$ python -q
>>> import numpy as np
>>> np.set_printoptions(precision=1, suppress=True, linewidth=100, floatmode="fixed")
>>> A = np.load("w.npy")
>>> print(A.round(1) + 0)
[[ 0.9 -0.1 -0.1 -0.1  0.2  0.1  0.0  0.2  0.1 -0.1  0.0]
 [-0.1  0.9 -0.1 -0.1  0.2  0.1  0.0  0.2  0.1 -0.1  0.0]
 [-0.1 -0.1  0.8 -0.2  0.3  0.2  0.0  0.3  0.1 -0.2  0.0]
 [-0.1 -0.1 -0.2  0.8  0.3  0.2  0.0  0.3  0.1 -0.2  0.0]
 [ 0.2  0.2  0.3  0.3  0.6 -0.3  0.1 -0.4 -0.2  0.3 -0.1]
 [ 0.1  0.1  0.2  0.2 -0.3  0.8  0.0 -0.3 -0.1  0.2  0.0]
 [ 0.0  0.0  0.0  0.0  0.1  0.0  1.0  0.1  0.0  0.0  0.0]
 [ 0.2  0.2  0.3  0.3 -0.4 -0.3  0.1  0.6 -0.2  0.3 -0.1]
 [ 0.1  0.1  0.1  0.1 -0.2 -0.1  0.0 -0.2  0.9  0.1  0.0]
 [-0.1 -0.1 -0.2 -0.2  0.3  0.2  0.0  0.3  0.1  0.8  0.0]
 [ 0.0  0.0  0.0  0.0 -0.1  0.0  0.0 -0.1  0.0  0.0  1.0]]
>>> # symmetric
>>> u = np.array([-1, -2])
>>> np.round(np.array([np.convolve(row, u, "same") for row in A]), 1) + 0
array([[-0.9, -1.8,  0.3,  0.4,  0.1, -0.5, -0.2, -0.1, -0.4,  0.0,  0.2],
       [ 0.1, -0.8, -1.7,  0.4,  0.1, -0.5, -0.2, -0.1, -0.4,  0.0,  0.2],
       [ 0.1,  0.4, -0.5, -1.3,  0.1, -0.8, -0.4, -0.2, -0.7,  0.0,  0.4],
       [ 0.1,  0.4,  0.5, -0.3, -1.9, -0.8, -0.4, -0.2, -0.7,  0.0,  0.4],
       [-0.2, -0.6, -0.7, -0.9, -1.2, -0.8,  0.6,  0.3,  1.0,  0.1, -0.6],
       [-0.1, -0.4, -0.5, -0.7, -0.1, -0.2, -1.6,  0.2,  0.7,  0.0, -0.4],
       [ 0.0,  0.1,  0.1,  0.1,  0.0, -0.2, -1.1, -2.0, -0.1,  0.0,  0.1],
       [-0.2, -0.6, -0.7, -0.9, -0.2,  1.2,  0.6, -0.7, -1.0,  0.1, -0.6],
       [-0.1, -0.2, -0.3, -0.4, -0.1,  0.5,  0.2,  0.1, -0.6, -2.0, -0.2],
       [ 0.1,  0.4,  0.5,  0.7,  0.1, -0.8, -0.4, -0.2, -0.7, -1.0, -1.6],
       [ 0.0, -0.1, -0.1, -0.1,  0.0,  0.2,  0.1,  0.0,  0.1,  0.0, -1.1]])
>>> np.round(np.convolve(A[0], u), 1) + 0
array([-0.9, -1.8,  0.3,  0.4,  0.1, -0.5, -0.2, -0.1, -0.4,  0.0,  0.2, -0.1])
>>> np.polyval(u, A[0])
array([-2.9, -1.9, -1.9, -1.9, -2.2, -2.1, -2.0, -2.2, -2.1, -1.9, -2.0])
>>> np.round(np.cross(A[0, :3], A[10, :3]), 1) + 0
array([0.0, 0.0, 0.0])
>>> vec = np.array([5, 4, 5, 3, 5, 0, 0, 3, 3, 3, 3])
>>> print(np.abs(np.linalg.eigvals(A)))
[1.0 1.0 1.0 1.0 1.0 1.0 1.0 1.0 1.0 1.0 1.0]
>>> np.round(np.linalg.inv(A), 1) + 0
array([[ 0.9, -0.1, -0.1, -0.1,  0.2,  0.1,  0.0,  0.2,  0.1, -0.1,  0.0],
       [-0.1,  0.9, -0.1, -0.1,  0.2,  0.1,  0.0,  0.2,  0.1, -0.1,  0.0],
       [-0.1, -0.1,  0.8, -0.2,  0.3,  0.2,  0.0,  0.3,  0.1, -0.2,  0.0],
       [-0.1, -0.1, -0.2,  0.8,  0.3,  0.2,  0.0,  0.3,  0.1, -0.2,  0.0],
       [ 0.2,  0.2,  0.3,  0.3,  0.6, -0.3,  0.1, -0.4, -0.2,  0.3, -0.1],
       [ 0.1,  0.1,  0.2,  0.2, -0.3,  0.8,  0.0, -0.3, -0.1,  0.2,  0.0],
       [ 0.0,  0.0,  0.0,  0.0,  0.1,  0.0,  1.0,  0.1,  0.0,  0.0,  0.0],
       [ 0.2,  0.2,  0.3,  0.3, -0.4, -0.3,  0.1,  0.6, -0.2,  0.3, -0.1],
       [ 0.1,  0.1,  0.1,  0.1, -0.2, -0.1,  0.0, -0.2,  0.9,  0.1,  0.0],
       [-0.1, -0.1, -0.2, -0.2,  0.3,  0.2,  0.0,  0.3,  0.1,  0.8,  0.0],
       [ 0.0,  0.0,  0.0,  0.0, -0.1,  0.0,  0.0, -0.1,  0.0,  0.0,  1.0]])
>>> np.round(np.linalg.norm(vec), 1), round(float(np.linalg.norm(A @ vec)), 1)
(np.float64(11.7), 11.7)
>>> np.all(np.linalg.eigvalsh(A) > 0)
np.False_
>>> np.round(np.linalg.eigvalsh(A).min(), 1)
np.float64(-1.0)
>>> try:
...     np.linalg.cholesky(A)
... except np.linalg.LinAlgError as e:
...     print(repr(e))
... 
LinAlgError('Matrix is not positive definite')
>>> print([round(float(np.linalg.det(A[:i, :i])), 2) + 0 for i in range(1, 12)])
[0.92, 0.84, 0.62, 0.4, -0.03, -0.25, -0.26, -0.69, -0.77, -0.99, -1.0]
>>> A[:, 11]
Traceback (most recent call last):
  File "<python-input-18>", line 1, in <module>
    A[:, 11]
    ~^^^^^^^
IndexError: index 11 is out of bounds for axis 1 with size 11
>>> np.unravel_index(np.abs(A).argmax(), A.shape)
(np.int64(6), np.int64(6))
>>> A.sum(axis=0)
array([1.0, 1.0, 1.0, 1.0, 0.9, 1.0, 1.0, 0.9, 1.0, 1.0, 1.0])
>>> np.zeros(11, 11)
Traceback (most recent call last):
  File "<python-input-21>", line 1, in <module>
    np.zeros(11, 11)
    ~~~~~~~~^^^^^^^^
TypeError: Cannot interpret '11' as a data type
>>> np.round(A - A[0], 1) + 0
array([[ 0.0,  0.0,  0.0,  0.0,  0.0,  0.0,  0.0,  0.0,  0.0,  0.0,  0.0],
       [-1.0,  1.0,  0.0,  0.0,  0.0,  0.0,  0.0,  0.0,  0.0,  0.0,  0.0],
       [-1.1, -0.1,  0.9, -0.1,  0.1,  0.1,  0.0,  0.1,  0.1, -0.1,  0.0],
       [-1.1, -0.1, -0.1,  0.9,  0.1,  0.1,  0.0,  0.1,  0.1, -0.1,  0.0],
       [-0.7,  0.3,  0.4,  0.4,  0.4, -0.4,  0.1, -0.6, -0.3,  0.4, -0.1],
       [-0.8,  0.2,  0.4,  0.4, -0.5,  0.6,  0.1, -0.5, -0.2,  0.4, -0.1],
       [-0.9,  0.1,  0.1,  0.1, -0.1, -0.1,  1.0, -0.1, -0.1,  0.1,  0.0],
       [-0.7,  0.3,  0.4,  0.4, -0.6, -0.4,  0.1,  0.4, -0.3,  0.4, -0.1],
       [-0.8,  0.2,  0.3,  0.3, -0.4, -0.3,  0.1, -0.4,  0.8,  0.3, -0.1],
       [-1.1, -0.1, -0.1, -0.1,  0.1,  0.1,  0.0,  0.1,  0.1,  0.9,  0.0],
       [-0.9,  0.1,  0.2,  0.2, -0.2, -0.2,  0.0, -0.2, -0.1,  0.2,  1.0]])
>>> round(np.abs(A).max(), 1)
np.float64(1.0)
>>> np.linalg.norm(A, axis=0)
array([1.0, 1.0, 1.0, 1.0, 1.0, 1.0, 1.0, 1.0, 1.0, 1.0, 1.0])
>>> np.linalg.svd(A, compute_uv=False)
array([1.0, 1.0, 1.0, 1.0, 1.0, 1.0, 1.0, 1.0, 1.0, 1.0, 1.0])
>>> print(np.round(A[:, 5] @ A[:, 10], 1))
-0.0
>>> F = np.loadtxt("block5.csv", delimiter=",")
>>> F
array([[-5.0,  5.0, -7.0, -1.0,  5.0, -4.0,  8.0,  8.0,  0.0,  8.0,  2.0, -1.0],
       [-5.0,  5.0, -7.0, -1.0,  5.0, -4.0,  8.0,  8.0,  0.0,  8.0,  2.0, -1.0],
       [-6.0,  4.0, -8.0, -2.0,  4.0, -5.0,  7.0,  7.0, -1.0,  7.0,  1.0, -2.0],
       [-5.0,  5.0, -7.0, -1.0,  5.0, -4.0,  8.0,  8.0,  0.0,  8.0,  2.0, -1.0],
       [-3.0,  7.0, -5.0,  1.0,  7.0, -2.0, 10.0, 10.0,  2.0, 10.0,  4.0,  1.0],
       [-4.0,  6.0, -6.0,  0.0,  6.0, -3.0,  9.0,  9.0,  1.0,  9.0,  3.0,  0.0],
       [-6.0,  4.0, -8.0, -2.0,  4.0, -5.0,  7.0,  7.0, -1.0,  7.0,  1.0, -2.0],
       [-6.0,  4.0, -8.0, -2.0,  4.0, -5.0,  7.0,  7.0, -1.0,  7.0,  1.0, -2.0],
       [-5.0,  5.0, -7.0, -1.0,  5.0, -4.0,  8.0,  8.0,  0.0,  8.0,  2.0, -1.0]])
>>> # null space of dimension 10
>>> left, sig, Vt = np.linalg.svd(F)
>>> np.argmax(sig[:-1] / (sig[1:] + 1e-6)) + 1
np.int64(2)
>>> sig.round(1) + 0
array([55.2,  9.4,  0.0,  0.0,  0.0,  0.0,  0.0,  0.0,  0.0])
>>> Y = left[:, :2] @ np.diag(sig[:2]) @ Vt[:2]
>>> print(round(float(np.linalg.norm(F - Y) / np.linalg.norm(F)), 1))
0.0
>>> Y.round(1) + 0
array([[-5.0,  5.0, -7.0, -1.0,  5.0, -4.0,  8.0,  8.0,  0.0,  8.0,  2.0, -1.0],
       [-5.0,  5.0, -7.0, -1.0,  5.0, -4.0,  8.0,  8.0,  0.0,  8.0,  2.0, -1.0],
       [-6.0,  4.0, -8.0, -2.0,  4.0, -5.0,  7.0,  7.0, -1.0,  7.0,  1.0, -2.0],
       [-5.0,  5.0, -7.0, -1.0,  5.0, -4.0,  8.0,  8.0,  0.0,  8.0,  2.0, -1.0],
       [-3.0,  7.0, -5.0,  1.0,  7.0, -2.0, 10.0, 10.0,  2.0, 10.0,  4.0,  1.0],
       [-4.0,  6.0, -6.0,  0.0,  6.0, -3.0,  9.0,  9.0,  1.0,  9.0,  3.0,  0.0],
       [-6.0,  4.0, -8.0, -2.0,  4.0, -5.0,  7.0,  7.0, -1.0,  7.0,  1.0, -2.0],
       [-6.0,  4.0, -8.0, -2.0,  4.0, -5.0,  7.0,  7.0, -1.0,  7.0,  1.0, -2.0],
       [-5.0,  5.0, -7.0, -1.0,  5.0, -4.0,  8.0,  8.0,  0.0,  8.0,  2.0, -1.0]])
>>> np.abs(np.diag(np.linalg.qr(F)[1])) > 1e-9
array([ True,  True, False, False, False, False, False, False, False])
>>> np.round(np.trace(np.linalg.pinv(F) @ F), 1)
np.float64(2.0)
>>> np.unique(F.round(6), axis=0).shape
(4, 12)
>>> m1 = np.load("arr.npy")
>>> m1
array([[ -1.6,  -1.0,  10.0,  -0.3],
       [ -1.1,   1.5,  -6.0,  -0.1],
       [  1.1,  -0.2,   8.0,   0.3],
       [  1.4,   1.6,  12.0,   0.3],
       [  0.4,   1.2,  24.0,  -0.4],
       [ -1.7,  -1.1,   4.0,   0.0],
       [  0.8,   0.6, -16.0,  -1.5],
       [  1.4,   0.1,  16.0,   1.6],
       [ -0.9,   2.0,  12.0,  -2.0],
       [  0.5,   2.5,  12.0,   0.7],
       [ -0.9,  -1.7,  -2.0,  -0.7]])
>>> cen = m1 - m1.mean(axis=1)
Traceback (most recent call last):
  File "<python-input-41>", line 1, in <module>
    cen = m1 - m1.mean(axis=1)
          ~~~^~~~~~~~~~~~~~~~~
ValueError: operands could not be broadcast together with shapes (11,4) (11,) 
>>> cen = m1 - m1.mean(axis=0)
>>> left, sig, Vt = np.linalg.svd(cen, full_matrices=False)
>>> sig
array([35.3,  4.7,  3.7,  2.2])
>>> np.round(sig ** 2 / (sig ** 2).sum(), 1) + 0
array([1.0, 0.0, 0.0, 0.0])
>>> np.abs(left[:, 0]).argmax()
np.int64(6)
>>> round((sig ** 2).sum() ** 2 / (sig ** 4).sum(), 1)
np.float64(1.1)
>>> np.round(Vt[0] * np.sign(Vt[0, np.abs(Vt[0]).argmax()]), 1) + 0
array([0.0, 0.0, 1.0, 0.0])
>>> (np.sign(left[:, 0]) == np.sign(left[0, 0])).astype(int)
array([1, 0, 1, 1, 1, 0, 0, 1, 1, 1, 0])
>>> np.linalg.matrix_rank(cen)
np.int64(4)
>>> print(np.round(np.abs(Vt[-1]), 1) + 0)
[0.5 0.3 0.0 0.8]
